% ipython --no-banner

In [1]: import numpy as np

In [2]: from numpy import linalg as LA

In [3]: np.set_printoptions(suppress=True, linewidth=160)

In [4]: def rnd(a):
   ...:     return np.round(a, 1) + 0
   ...: 

In [5]: M = np.loadtxt("test7.csv", delimiter=",")

In [6]: M
Out[6]: 
array([[-0.8, -1.2,  0.5],
       [ 0.3,  0.2,  0.2],
       [ 0.9,  0.5,  0.3],
       [ 0.5,  0.6, -1.2]])

In [7]: other = np.array([[1, -1, -1], [-2, -1, 3]])

In [8]: C = np.kron(other, M)

In [9]: LA.matrix_rank(C)
Out[9]: np.int64(6)

In [10]: rnd(C)
Out[10]: 
array([[-0.8, -1.2,  0.5,  0.8,  1.2, -0.5,  0.8,  1.2, -0.5],
       [ 0.3,  0.2,  0.2, -0.3, -0.2, -0.2, -0.3, -0.2, -0.2],
       [ 0.9,  0.5,  0.3, -0.9, -0.5, -0.3, -0.9, -0.5, -0.3],
       [ 0.5,  0.6, -1.2, -0.5, -0.6,  1.2, -0.5, -0.6,  1.2],
       [ 1.6,  2.4, -1. ,  0.8,  1.2, -0.5, -2.4, -3.6,  1.5],
       [-0.6, -0.4, -0.4, -0.3, -0.2, -0.2,  0.9,  0.6,  0.6],
       [-1.8, -1. , -0.6, -0.9, -0.5, -0.3,  2.7,  1.5,  0.9],
       [-1. , -1.2,  2.4, -0.5, -0.6,  1.2,  1.5,  1.8, -3.6]])

In [11]: other = np.array([[-5, -1], [-4, 5], [0, 0]])

In [12]: LA.matrix_rank(M @ other)
Out[12]: np.int64(2)

In [13]: rnd(np.einsum("ij,ij->i", M, M))
Out[13]: array([2.3, 0.2, 1.2, 2. ])

In [14]: rnd(np.einsum("ik,kj->ji", M, other))
Out[14]: 
array([[ 8.8, -2.3, -6.5, -4.9],
       [-5.2,  0.7,  1.6,  2.5]])

In [15]: np.vstack([M, other.T]).shape
Out[15]: (6, 3)

In [16]: rnd(M @ other)
Out[16]: 
array([[ 8.8, -5.2],
       [-2.3,  0.7],
       [-6.5,  1.6],
       [-4.9,  2.5]])

In [17]: other = np.c_[M[:, :1] @ np.array([[0]]), np.array([-1, 1, 2, 1])]

In [18]: other
Out[18]: 
array([[ 0., -1.],
       [ 0.,  1.],
       [ 0.,  2.],
       [ 0.,  1.]])

In [19]: rnd(LA.norm(LA.qr(M)[0].T @ other, axis=0) ** 2 / ((other ** 2).sum(axis=0) + 1e-12))
Out[19]: array([0., 1.])

In [20]: rnd(LA.norm(other - M @ LA.lstsq(M, other)[0], axis=0))
Out[20]: array([0. , 0.4])

In [21]: vec = np.array([3, 0, 2])

In [22]: (M @ vec).argmax()
Out[22]: np.int64(2)

In [23]: rnd((M * vec).sum(axis=1))
Out[23]: array([-1.4,  1.3,  3.3, -0.9])

In [24]: rnd(M @ np.ones(3))
Out[24]: array([-1.5,  0.7,  1.7, -0.1])

In [25]: rnd(M * vec)
Out[25]: 
array([[-2.4,  0. ,  1. ],
       [ 0.9,  0. ,  0.4],
       [ 2.7,  0. ,  0.6],
       [ 1.5,  0. , -2.4]])

In [26]: np.sign((M @ vec).round(6))
Out[26]: array([-1.,  1.,  1., -1.])

In [27]: F = np.array([[0.1, 1.0, 0.0], [-2.0, 1.1, -2.0], [0.0, 1.0, 0.1]])

In [28]: F
Out[28]: 
array([[ 0.1,  1. ,  0. ],
       [-2. ,  1.1, -2. ],
       [ 0. ,  1. ,  0.1]])

In [29]: # row 1 is much longer than the rest

In [30]: vec = np.array([0, 2, 3])

In [31]: y = F @ vec

In [32]: beta, lr = np.zeros(3), 1 / LA.norm(F, 2) ** 2

In [33]: for i in range(30):
    ...:     beta -= lr * F.T @ (F @ beta - y)
    ...:     if i % 5 == 0: print(i, round(LA.norm(F @ beta - y), 1))
    ...: 
0 3.0
5 1.0
10 0.4
15 0.2
20 0.2
25 0.2

In [34]: rnd(beta)
Out[34]: array([1.5, 2. , 1.5])

In [35]: rng = np.random.default_rng(58)

In [36]: lab = rng.integers(0, 3, 4)

In [37]: data = np.array([[-1, 1, 3, -3], [3, 3, -1, -2], [-2, 2, 2, 1], [3, -2, -3, -1]]) * (lab[:, None] == lab)

In [38]: data
Out[38]: 
array([[-1,  0,  3,  0],
       [ 0,  3,  0,  0],
       [-2,  0,  2,  0],
       [ 0,  0,  0, -1]])

In [39]: rnd(LA.det(data))
Out[39]: np.float64(-12.0)

In [40]: data @ data
Out[40]: 
array([[-5,  0,  3,  0],
       [ 0,  9,  0,  0],
       [-2,  0, -2,  0],
       [ 0,  0,  0,  1]])

In [41]: np.trace(data)
Out[41]: np.int64(3)

In [42]: data.inv()
AttributeError: 'numpy.ndarray' object has no attribute 'inv'


In [43]: data @ data
Out[43]: 
array([[-5,  0,  3,  0],
       [ 0,  9,  0,  0],
       [-2,  0, -2,  0],
       [ 0,  0,  0,  1]])

In [44]: np.allclose(data @ data.T, data.T @ data)
Out[44]: False

In [45]: np.allclose(data, data.T)
Out[45]: False

In [46]: arr = np.load("out7.npy")

In [47]: rnd(arr)
Out[47]: 
array([[-0.1,  1.7,  2.2, -0.9],
       [-0.7, -1.7,  0.3, -2.3],
       [ 0.5,  1.6, -1.9, -1.6],
       [-2.9,  0.6, -0.5,  0.3]])

In [48]: other = arr / LA.norm(arr, axis=1, keepdims=True)

In [49]: gram = other @ other.T

In [50]: rnd(np.degrees(np.arccos(np.clip(gram[0, 2], -1, 1))))
Out[50]: np.float64(90.0)

In [51]: rnd(LA.norm(other, axis=1))
Out[51]: array([1., 1., 1., 1.])

In [52]: rnd(gram[0])
Out[52]: array([1., 0., 0., 0.])

In [53]: (np.abs(gram) > 0.9).astype(int)
Out[53]: 
array([[1, 0, 0, 0],
       [0, 1, 0, 0],
       [0, 0, 1, 0],
       [0, 0, 0, 1]])

In [54]: rnd(arr[:, 3] @ arr[:, 0])
Out[54]: np.float64(0.0)

In [55]: rnd(LA.svd(arr, compute_uv=False))
Out[55]: array([3., 3., 3., 3.])

In [56]: lab = rng.permutation(4)

In [57]: other = arr[:, lab] * rng.choice([-1, 1], 4)

In [58]: rnd(other)
Out[58]: 
array([[-2.2,  1.7, -0.9, -0.1],
       [-0.3, -1.7, -2.3, -0.7],
       [ 1.9,  1.6, -1.6,  0.5],
       [ 0.5,  0.6,  0.3, -2.9]])

In [59]: Uu, _, Vt = LA.svd(arr.T @ other)

In [60]: lab
Out[60]: array([2, 1, 3, 0])

In [61]: rnd(Uu @ Vt)
Out[61]: 
array([[ 0.,  0.,  0.,  1.],
       [ 0.,  1.,  0.,  0.],
       [-1.,  0.,  0.,  0.],
       [ 0.,  0.,  1.,  0.]])

In [62]: rnd(LA.lstsq(arr, other)[0])
Out[62]: 
array([[ 0.,  0.,  0.,  1.],
       [ 0.,  1.,  0.,  0.],
       [-1.,  0.,  0.,  0.],
       [ 0.,  0.,  1.,  0.]])

In [63]: other = LA.invert(arr)
AttributeError: module 'numpy.linalg' has no attribute 'invert'


In [64]: other = LA.inv(arr)

In [65]: (np.abs(other) > 1e-9).astype(int)
Out[65]: 
array([[1, 1, 1, 1],
       [1, 1, 1, 1],
       [1, 1, 1, 1],
       [1, 1, 1, 1]])

In [66]: rnd(LA.slogdet(arr)[0])
Out[66]: np.float64(-1.0)

In [67]: rnd(arr.reshape(2, -1))
Out[67]: 
array([[-0.1,  1.7,  2.2, -0.9, -0.7, -1.7,  0.3, -2.3],
       [ 0.5,  1.6, -1.9, -1.6, -2.9,  0.6, -0.5,  0.3]])

In [68]: rnd(arr.reshape(-1, 2))
Out[68]: 
array([[-0.1,  1.7],
       [ 2.2, -0.9],
       [-0.7, -1.7],
       [ 0.3, -2.3],
       [ 0.5,  1.6],
       [-1.9, -1.6],
       [-2.9,  0.6],
       [-0.5,  0.3]])

In [69]: t3 = arr.reshape(4, 2, -1)

In [70]: rnd(t3.sum(axis=1))
Out[70]: 
array([[ 2.1,  0.8],
       [-0.3, -4.1],
       [-1.4,  0. ],
       [-3.4,  0.9]])

In [71]: rnd(np.swapaxes(t3, 1, 2)[0])
Out[71]: 
array([[-0.1,  2.2],
       [ 1.7, -0.9]])

In [72]: t3.shape
Out[72]: (4, 2, 2)

In [73]: np.einsum("ihd,jhd->hij", t3, t3).shape
Out[73]: (2, 4, 4)

In [74]: W0 = np.eye(4, dtype=int)[rng.permutation(4)] * np.array([-3, -3, -2, -2])

In [75]: W0
Out[75]: 
array([[ 0,  0,  0, -2],
       [ 0,  0, -2,  0],
       [ 0, -3,  0,  0],
       [-3,  0,  0,  0]])

In [76]: # 2 blocks once reordered

In [77]: (W0 + W0.T) / 2
Out[77]: 
array([[ 0. ,  0. ,  0. , -2.5],
       [ 0. ,  0. , -2.5,  0. ],
       [ 0. , -2.5,  0. ,  0. ],
       [-2.5,  0. ,  0. ,  0. ]])

In [78]: LA.matrix_power(W0, 2)
Out[78]: 
array([[6, 0, 0, 0],
       [0, 6, 0, 0],
       [0, 0, 6, 0],
       [0, 0, 0, 6]])

In [79]: LA.determinant(W0)
AttributeError: module 'numpy.linalg' has no attribute 'determinant'


In [80]: q = W0.astype(float).copy()

In [81]: for j in range(4):
    ...:     q[:, j] -= q[:, :j] @ (q[:, :j].T @ q[:, j])
    ...:     q[:, j] /= LA.norm(q[:, j])
    ...: 

In [82]: q.T @ W0
Out[82]: 
array([[3., 0., 0., 0.],
       [0., 3., 0., 0.],
       [0., 0., 2., 0.],
       [0., 0., 0., 2.]])

In [83]: q.T @ q
Out[83]: 
array([[1., 0., 0., 0.],
       [0., 1., 0., 0.],
       [0., 0., 1., 0.],
       [0., 0., 0., 1.]])

In [84]: C = 20 * np.array([[0.1, -0.1, 0.7], [-0.1, 0.1, -0.3]])

In [85]: lab = rng.integers(0, 2, 17)

In [86]: feats = C[lab] + rng.normal(size=(17, 3))

In [87]: rnd(feats)
Out[87]: 
array([[ 1. , -1.8, 14.3],
       [-2.6,  1.6, -5.9],
       [-0.8,  0.6, -6.3],
       [ 0.2,  1.4, -7.4],
       [-1.6,  1.9, -5.2],
       [-1.9,  1.7, -5.3],
       [-2.6,  1.2, -7.6],
       [-1.1,  0.4, -6.1],
       [ 3.5, -1.8, 13.3],
       [-0.5,  3.9, -7.2],
       [-3.1, -0.6, -6.2],
       [-3.1,  3. , -6.8],
       [ 2.8, -0.6, 13.8],
       [ 0.3,  0.6, -5.3],
       [ 0.7, -1.1, 15.8],
       [-2.3,  2.8, -4.9],
       [-2.6,  2.6, -5.9]])

In [88]: # column 2 dominates

In [89]: proj = feats @ LA.solve(feats.T @ feats, feats.T)

In [90]: rnd(np.trace(proj))
Out[90]: np.float64(3.0)

In [91]: np.allclose(proj @ proj, proj)
Out[91]: True

In [92]: rnd(proj @ feats[:, 2])
Out[92]: array([14.3, -5.9, -6.3, -7.4, -5.2, -5.3, -7.6, -6.1, 13.3, -7.2, -6.2, -6.8, 13.8, -5.3, 15.8, -4.9, -5.9])

In [93]: gram = np.cov(feats, rowvar=False)

In [94]: np.argsort(-feats.std(axis=0).round(6), kind="stable")
Out[94]: array([2, 0, 1])

In [95]: rnd(gram)
Out[95]: 
array([[  4. ,  -2.1,  14.1],
       [ -2.1,   2.9, -11.6],
       [ 14.1, -11.6,  80.9]])

In [96]: rnd(np.corrcoef(feats[:, 0], feats[:, 1])[0, 1])
Out[96]: np.float64(-0.6)

In [97]: rnd(feats.std(axis=0))
Out[97]: array([1.9, 1.6, 8.7])

In [98]: rnd(np.median(feats, axis=0))
Out[98]: array([-1.1,  1.2, -5.9])

In [99]: rnd(np.polyfit(feats[:, 0], feats[:, 1], 1))
Out[99]: array([-0.5,  0.5])

In [100]: rnd(LA.eigvalsh(gram)[::-1])
Out[100]: array([85.1,  1.5,  1.2])

In [101]: rnd(np.corrcoef(feats.T))
Out[101]: 
array([[ 1. , -0.6,  0.8],
       [-0.6,  1. , -0.8],
       [ 0.8, -0.8,  1. ]])
